$ python -q
>>> import numpy as np
>>> np.set_printoptions(precision=2, suppress=True, linewidth=160, legacy="1.25")
>>> tidy = lambda a: np.round(a, 2) + 0
>>> rng = np.random.default_rng(40)
>>> X = (rng.random((7, 7)) < 0.3) + np.eye(7)
>>> X /= X.sum(axis=1, keepdims=True)
>>> print(tidy(X))
[[0.5  0.   0.   0.5  0.   0.   0.  ]
 [0.   0.25 0.   0.25 0.25 0.   0.25]
 [0.2  0.   0.4  0.   0.   0.2  0.2 ]
 [0.   0.   0.   0.5  0.   0.   0.5 ]
 [0.   0.33 0.   0.   0.33 0.   0.33]
 [0.2  0.2  0.2  0.   0.2  0.2  0.  ]
 [0.33 0.   0.   0.   0.33 0.   0.33]]
>>> B = X / np.linalg.norm(X, axis=1, keepdims=True)
>>> gram = B @ B.T
>>> print(np.argwhere(np.triu(np.abs(gram) > 0.95, 1)))
[]
>>> print((gram - 2 * np.eye(7)).round(6).argmax(axis=1))
[3 4 5 1 1 2 4]
>>> print(tidy(np.degrees(np.arccos(np.clip(gram[4, 5], -1, 1)))))
58.91
>>> vec = np.array([2, 2, 3, 2, 1, 3, 0])
>>> target = X @ vec
>>> print(target)
[2.   1.25 2.2  1.   1.   2.2  1.  ]
>>> print(tidy(np.linalg.solve(X, 4 * target)))
[ 8.  8. 12.  8.  4. 12.  0.]
>>> print(tidy(np.linalg.solve(X, X[:, 5])))
[0. 0. 0. 0. 0. 1. 0.]
>>> print(tidy(np.linalg.solve(X, target)))
[2. 2. 3. 2. 1. 3. 0.]
>>> A = np.load("mat.npy")
>>> print(A)
[[ 2.   -2.    1.01 -1.96  1.99  1.  ]
 [ 2.02 -1.98  1.   -1.97  1.98  1.01]
 [ 2.02 -1.99  0.96 -1.99  2.01  1.  ]
 [ 2.03 -2.01  0.98 -1.98  2.02  0.99]
 [ 1.98 -1.99  0.97 -2.    2.03  1.  ]
 [ 2.   -1.99  0.98 -2.    1.97  1.03]
 [ 2.03 -1.98  0.99 -1.98  1.98  1.  ]
 [ 2.01 -1.99  1.01 -2.03  2.    1.03]
 [ 2.   -2.03  0.99 -2.    1.98  0.96]
 [ 2.01 -2.01  1.05 -2.    1.99  1.02]
 [ 2.02 -2.    0.99 -2.    2.01  0.99]
 [ 2.01 -2.01  1.   -1.97  2.    1.  ]
 [ 1.98 -1.99  1.02 -2.01  2.04  0.98]
 [-1.   -1.99 -0.02  0.98  0.01  2.  ]
 [-0.99 -1.99  0.    0.99  0.    1.99]
 [-0.97 -1.98  0.02  1.02 -0.01  1.99]
 [-1.03 -2.    0.01  1.02  0.05  2.  ]
 [-0.99 -2.01  0.    1.03  0.01  2.01]
 [-0.98 -2.    0.    1.06  0.05  1.98]
 [-1.   -2.    0.    0.99  0.    1.99]
 [-0.95 -2.    0.01  0.98 -0.01  2.01]
 [-0.98 -2.03  0.    0.99  0.02  2.  ]
 [-0.99 -1.96  0.02  0.97  0.    2.02]
 [-1.   -2.01  0.02  1.02 -0.02  2.02]
 [-1.   -1.97  0.    1.    0.04  2.  ]
 [-1.04 -2.    0.    1.01  0.    1.99]]
>>> Ac = (A - A.mean(axis=0)) / A.std(axis=0)
>>> print(np.argwhere(np.abs(Ac) > 2))
[[ 8  1]
 [21  1]
 [22  1]]
>>> beta = np.linalg.lstsq(np.delete(Ac, 0, axis=1), Ac[:, 0])[0]
>>> print(np.abs(beta).argmax())
2
